$ ipython --no-banner

In [1]: import numpy as np

In [2]: np.set_printoptions(precision=2, suppress=True, linewidth=120)

In [3]: def rnd(a):
   ...:     return np.round(a, 2) + 0
   ...: 

In [4]: feats = np.arange(30).reshape(5, 6) + 5

In [5]: print(feats)
[[ 5  6  7  8  9 10]
 [11 12 13 14 15 16]
 [17 18 19 20 21 22]
 [23 24 25 26 27 28]
 [29 30 31 32 33 34]]

In [6]: # null space of dimension 4

In [7]: def softmax(z):
   ...:     e = np.exp(z - z.max(axis=-1, keepdims=True))
   ...:     return e / e.sum(axis=-1, keepdims=True)
   ...: 

In [8]: print(rnd(softmax(feats[3])))
[0.   0.01 0.03 0.09 0.23 0.63]

In [9]: print(rnd(softmax(feats[3] + 4)))
[0.   0.01 0.03 0.09 0.23 0.63]

In [10]: scores = feats @ feats.T / np.sqrt(6)

In [11]: print(rnd(softmax(scores + np.triu(np.full(scores.shape, -np.inf), 1))))
[[1. 0. 0. 0. 0.]
 [0. 1. 0. 0. 0.]
 [0. 0. 1. 0. 0.]
 [0. 0. 0. 1. 0.]
 [0. 0. 0. 0. 1.]]

In [12]: print(rnd(softmax(scores)))
[[0. 0. 0. 0. 1.]
 [0. 0. 0. 0. 1.]
 [0. 0. 0. 0. 1.]
 [0. 0. 0. 0. 1.]
 [0. 0. 0. 0. 1.]]

In [13]: print(softmax(scores).round(6).argmax(axis=1))
[4 4 4 4 4]

In [14]: T = np.stack([feats, -1 * feats, feats[::-1]])

In [15]: print(np.einsum("bij,cij->bc", T, T))
[[ 13655 -13655   9335]
 [-13655  13655  -9335]
 [  9335  -9335  13655]]

In [16]: print(np.linalg.matrix_rank(T))
[2 2 2]

In [17]: print(T.shape)
(3, 5, 6)

In [18]: print((T @ feats.T).shape)
(3, 5, 5)

In [19]: print(np.linalg.matrix_rank(T.reshape(3, -1)))
2
